% python3 -q
>>> import numpy as np
>>> from numpy import linalg as LA
>>> np.set_printoptions(precision=3, suppress=True, linewidth=160)
>>> tidy = lambda a: np.round(a, 3) + 0
>>> W0 = np.load("arr.npy")
>>> W0
array([[ 1.291, -0.745,  1.217,  0.226, -0.616],
       [-0.2  ,  1.1  , -0.7  , -0.2  , -0.1  ],
       [ 0.3  ,  0.6  ,  0.1  , -0.2  ,  1.9  ],
       [ 0.8  , -0.1  ,  1.3  , -0.1  , -0.3  ],
       [-1.2  , -0.5  , -1.4  , -0.2  , -0.2  ]])
>>> rng = np.random.default_rng(908990)
>>> labels = rng.permutation(5)
>>> labels
array([0, 4, 3, 2, 1])
>>> other = W0[labels][:, labels]
>>> np.diag(other)
array([ 1.291, -0.2  , -0.1  ,  0.1  ,  1.1  ])
>>> Q, vecs = LA.qr(W0[:, :3])[0], LA.qr(W0[:, 3:])[0]
>>> s = LA.svd(Q.T @ vecs, compute_uv=False)
>>> tidy(s)
array([0.747, 0.378])
>>> (s > 0.9).sum()
np.int64(0)
>>> other = W0 / np.sqrt((W0 ** 2).mean(axis=1, keepdims=True))
>>> LA.matrix_rank(W0 - W0.mean(axis=1, keepdims=True))
np.int64(4)
>>> LA.matrix_rank(other) == LA.matrix_rank(W0)
np.True_
>>> arr = np.loadtxt("test3.csv", delimiter=",")
>>> tidy(arr)
array([[ 0.597, -0.265,  0.298,  0.232,  0.166],
       [-0.265,  0.118, -0.133, -0.103, -0.074],
       [ 0.298, -0.133,  0.149,  0.116,  0.083],
       [ 0.232, -0.103,  0.116,  0.09 ,  0.064],
       [ 0.166, -0.074,  0.083,  0.064,  0.046]])
>>> other = arr / LA.norm(arr, axis=1, keepdims=True)
>>> G = other @ other.T
>>> np.argwhere(np.triu(np.abs(G) > 0.95, 1))
array([[0, 1],
       [0, 2],
       [0, 3],
       [0, 4],
       [1, 2],
       [1, 3],
       [1, 4],
       [2, 3],
       [2, 4],
       [3, 4]])
>>> (G - 2 * np.eye(5)).round(6).argmax(axis=1)
array([2, 0, 0, 0, 0])
>>> (np.abs(G) > 0.9).astype(int)
array([[1, 1, 1, 1, 1],
       [1, 1, 1, 1, 1],
       [1, 1, 1, 1, 1],
       [1, 1, 1, 1, 1],
       [1, 1, 1, 1, 1]])
>>> np.degrees(np.arccos(np.clip(G[1, 4], -1, 1)))
np.float64(180.0)
>>> tidy(LA.norm(other, axis=1))
array([1., 1., 1., 1., 1.])
>>> x = np.array([3, -8, 8, 4, -8])
>>> LA.norm(arr @ x) <= LA.norm(arr, 2) * LA.norm(x) + 1e-9
np.True_
>>> tidy((arr * x).sum(axis=1))
array([ 5.901, -2.622,  2.95 ,  2.295,  1.639])
>>> tidy(arr @ np.ones(5))
array([ 1.028, -0.457,  0.514,  0.4  ,  0.285])
>>> tidy(arr @ np.eye(5)[2])
array([ 0.298, -0.133,  0.149,  0.116,  0.083])
>>> np.sign((arr @ x).round(6))
array([ 1., -1.,  1.,  1.,  1.])
>>> tidy(arr @ (2 * x))
array([11.801, -5.245,  5.901,  4.589,  3.278])
>>> x = np.array([1, 1, 3, 1, 3])
>>> tidy(np.trace(arr))
np.float64(1.0)
>>> tidy(LA.eigvalsh(2 * arr - np.eye(5)))
array([-1., -1., -1., -1.,  1.])
>>> X = np.array([[-0.5, 0.2, -0.4], [1.4, 0.4, 0.2], [-0.7, -1.3, 0.0]])
>>> X[:, 1] *= 5
>>> X
array([[-0.5,  1. , -0.4],
       [ 1.4,  2. ,  0.2],
       [-0.7, -6.5,  0. ]])
>>> rank = LA.matrix_rank(arr)
>>> rank
np.int64(1)
>>> ns = LA.svd(arr)[2][rank:].T
>>> [int(LA.matrix_rank(arr[:i])) for i in range(1, len(arr) + 1)]
[1, 1, 1, 1, 1]
>>> tidy(ns @ ns.T)
array([[ 0.403,  0.265, -0.298, -0.232, -0.166],
       [ 0.265,  0.882,  0.133,  0.103,  0.074],
       [-0.298,  0.133,  0.851, -0.116, -0.083],
       [-0.232,  0.103, -0.116,  0.91 , -0.064],
       [-0.166,  0.074, -0.083, -0.064,  0.954]])
>>> LA.matrix_rank(arr.T @ arr), LA.matrix_rank(arr @ arr.T)
(np.int64(1), np.int64(1))
>>> tidy(arr @ ns)
array([[0., 0., 0., 0.],
       [0., 0., 0., 0.],
       [0., 0., 0., 0.],
       [0., 0., 0., 0.],
       [0., 0., 0., 0.]])
>>> np.allclose(arr @ ns, 0)
True
>>> [int(LA.matrix_rank(arr[:, :j + 1])) for j in range(5)]
[1, 1, 1, 1, 1]
>>> tidy(LA.det(2 * X)), tidy(LA.det(X))
(np.float64(18.32), np.float64(2.29))
>>> tidy(LA.eigvals(X).sum().real)
np.float64(1.5)
>>> tidy(LA.eigvals(X))
array([ 2.447+0.j   , -0.473+0.844j, -0.473-0.844j])
>>> np.einsum("ii->", X)
np.float64(1.5)
>>> np.einsum("ij,ji->", X, X)
np.float64(5.01)
>>> tidy(LA.det(X.T))
np.float64(2.29)
>>> tidy(LA.det(X[::-1]))
np.float64(-2.29)
>>> labels = rng.permutation(3)
>>> labels
array([1, 0, 2])
>>> other = X[labels][:, labels]
>>> other
array([[ 2. ,  1.4,  0.2],
       [ 1. , -0.5, -0.4],
       [-6.5, -0.7,  0. ]])
>>> tidy(LA.det(other)), tidy(LA.det(X[labels]))
(np.float64(2.29), np.float64(-2.29))
>>> np.allclose(other, X)
False
>>> r0 = np.array([-2, 2, 2])
>>> other = X + np.outer(r0, np.eye(3)[1])
>>> LA.matrix_rank(LA.inv(other) - LA.inv(X), tol=1e-8)
np.int64(1)
>>> tidy(LA.det(other) / LA.det(X)), tidy(1 + LA.solve(X, r0)[1])
(np.float64(0.476), np.float64(0.476))
>>> LA.matrix_rank(other - X)
np.int64(1)
>>> other = np.array([[1.1], [-0.2], [-0.9], [-0.9], [0.0]])
>>> C = np.array([[-0.8, -0.6, -0.6]])
>>> data = other @ C
>>> tidy(data)
array([[-0.88, -0.66, -0.66],
       [ 0.16,  0.12,  0.12],
       [ 0.72,  0.54,  0.54],
       [ 0.72,  0.54,  0.54],
       [ 0.  ,  0.  ,  0.  ]])
>>> # looks like rank 1
>>> U, s, vt = LA.svd(data)
>>> tidy(s)
array([1.976, 0.   , 0.   ])
>>> np.argmax(s[:-1] / (s[1:] + 1e-6)) + 1
np.int64(1)
>>> other = U[:, :1] @ np.diag(s[:1]) @ vt[:1]
>>> tidy(LA.norm(data - other, 2)), tidy(s[1])
(np.float64(0.0), np.float64(0.0))
>>> np.argsort(-LA.norm(data, axis=0).round(6), kind="stable")[:3]
array([0, 1, 2])
>>> other = X / np.sqrt((X ** 2).mean(axis=1, keepdims=True))
>>> LA.matrix_rank(other) == LA.matrix_rank(X)
np.True_
>>> tidy(X - X.mean(axis=1, keepdims=True))
array([[-0.533,  0.967, -0.433],
       [ 0.2  ,  0.8  , -1.   ],
       [ 1.7  , -4.1  ,  2.4  ]])
>>> tidy(other[2])
array([-0.185, -1.722,  0.   ])
>>> F = np.load("out10.npy")
>>> F
array([[ 1, -3,  2,  3],
       [ 1, -3,  2,  3],
       [-2, -3,  3, -1]])
>>> U, s, vt = LA.svd(F)
>>> vecs = vt[:(s > 1e-8).sum()]
>>> x = F[0] + 3 * F[1] + rng.integers(2) * np.eye(4)[2]
>>> x
array([  4., -12.,   8.,  12.])
>>> tidy(LA.norm(x - vecs.T @ vecs @ x))
np.float64(0.0)
>>> tidy(np.diag(vecs.T @ vecs))
array([0.361, 0.545, 0.417, 0.676])
>>> r0, g = F[2], F[1]
>>> r0 @ r0
np.int64(23)
>>> pr = (r0 @ g) / (r0 @ r0) * r0
>>> tidy(pr)
array([-0.87 , -1.304,  1.304, -0.435])
>>> LA.matrix_rank(np.outer(r0, g))
np.int64(1)
>>> tidy(LA.norm(F, 2) / LA.norm(F))
np.float64(0.874)
>>> [round(float(x), 3) for x in LA.svd(F, compute_uv=False)[:3]]
[7.261, 4.034, 0.0]
>>> LA.cond(F) > 100
np.True_
>>> m1 = np.array([[0, 0, 0, 1], [0, 0, 0, 0], [0, 0, 0, 1], [1, 0, 1, 0]])
>>> (m1 + m1.T) / 2
array([[0., 0., 0., 1.],
       [0., 0., 0., 0.],
       [0., 0., 0., 1.],
       [1., 0., 1., 0.]])
>>> LA.determinant(m1)
Traceback (most recent call last):
  File "<python-input-100>", line 1, in <module>
    LA.determinant(m1)
    ^^^^^^^^^^^^^^
AttributeError: module 'numpy.linalg' has no attribute 'determinant'
>>> tidy(np.sort(np.abs(LA.eigvals(m1))))
array([0.   , 0.   , 1.414, 1.414])
>>> LA.matrix_power(m1, 2)
array([[1, 0, 1, 0],
       [0, 0, 0, 0],
       [1, 0, 1, 0],
       [0, 0, 0, 2]])
>>> m1 @ m1
array([[1, 0, 1, 0],
       [0, 0, 0, 0],
       [1, 0, 1, 0],
       [0, 0, 0, 2]])
>>> np.trace(m1)
np.int64(0)
